$ python3 -q
>>> import numpy as np
>>> np.set_printoptions(suppress=True, linewidth=120)
>>> E = np.load("arr.npy")
>>> E
array([[1, 0, 0, 0],
       [0, 1, 0, 0],
       [0, 0, 0, 1],
       [0, 0, 1, 0]])
>>> # splits into 3 blocks
>>> w, evecs = np.linalg.eigh(E)
>>> w.sum(), np.trace(E)
(np.float64(2.0), np.int64(2))
>>> np.round(np.linalg.svd(E, compute_uv=False), 2)
array([1., 1., 1., 1.])
>>> np.round(evecs.T @ evecs, 2) + 0
array([[1., 0., 0., 0.],
       [0., 1., 0., 0.],
       [0., 0., 1., 0.],
       [0., 0., 0., 1.]])
>>> np.round(np.linalg.eigvalsh(E + -1 * np.eye(4)), 2)
array([-2.,  0.,  0.,  0.])
>>> np.round(evecs @ np.diag(w) @ evecs.T, 2) + 0
array([[1., 0., 0., 0.],
       [0., 1., 0., 0.],
       [0., 0., 0., 1.],
       [0., 0., 1., 0.]])
>>> print(np.linalg.matrix_power(E, 2))
[[1 0 0 0]
 [0 1 0 0]
 [0 0 1 0]
 [0 0 0 1]]
>>> print(np.round(np.sort(np.abs(np.linalg.eigvals(E)))[::-1], 2))
[1. 1. 1. 1.]
>>> E.sum(axis=1)
array([1, 1, 1, 1])
>>> p = np.eye(4)[2]
>>> for _ in range(5):
...     p = p @ E
...     print(p.round(2))
... 
[0. 0. 0. 1.]
[0. 0. 1. 0.]
[0. 0. 0. 1.]
[0. 0. 1. 0.]
[0. 0. 0. 1.]
>>> K = np.abs(np.array([[-5, 5, -5, 2], [1, 3, -4, -1], [3, 3, 1, -2], [-3, 5, 0, 2]])) + np.eye(4)
>>> K = K / K.sum(axis=1, keepdims=True)
>>> K.round(2)
array([[0.33, 0.28, 0.28, 0.11],
       [0.1 , 0.4 , 0.4 , 0.1 ],
       [0.3 , 0.3 , 0.2 , 0.2 ],
       [0.27, 0.45, 0.  , 0.27]])
>>> rng = np.random.default_rng(673)
>>> idx = rng.permutation(4)
>>> idx
array([3, 1, 2, 0])
>>> out = K[idx][:, idx]
>>> np.round(np.sort(np.abs(np.linalg.eigvals(out))), 2)
array([0.13, 0.13, 0.18, 1.  ])
>>> round(float(np.trace(out)), 2)
1.21
>>> out.round(2)
array([[0.27, 0.45, 0.  , 0.27],
       [0.1 , 0.4 , 0.4 , 0.1 ],
       [0.2 , 0.3 , 0.2 , 0.3 ],
       [0.11, 0.28, 0.28, 0.33]])
>>> np.allclose(out, K)
False
>>> M = np.array([[-1, 0], [-1, -2]])
>>> M
array([[-1,  0],
       [-1, -2]])
>>> # triangular
>>> out = E ** -1
Traceback (most recent call last):
  File "<python-input-30>", line 1, in <module>
    out = E ** -1
          ~~^^~~~
ValueError: Integers to negative integer powers are not allowed.
>>> out = np.linalg.inv(E)
>>> round(np.linalg.det(E) * np.linalg.det(out), 2)
np.float64(1.0)
>>> np.allclose(out, E.T)
True
>>> np.round(np.linalg.det(E) * out, 2)
array([[-1., -0., -0., -0.],
       [-0., -1., -0., -0.],
       [-0., -0., -0., -1.],
       [-0., -0., -1., -0.]])
>>> print(E @ out)
[[1. 0. 0. 0.]
 [0. 1. 0. 0.]
 [0. 0. 1. 0.]
 [0. 0. 0. 1.]]
>>> round(float(np.linalg.cond(E)), 2)
1.0
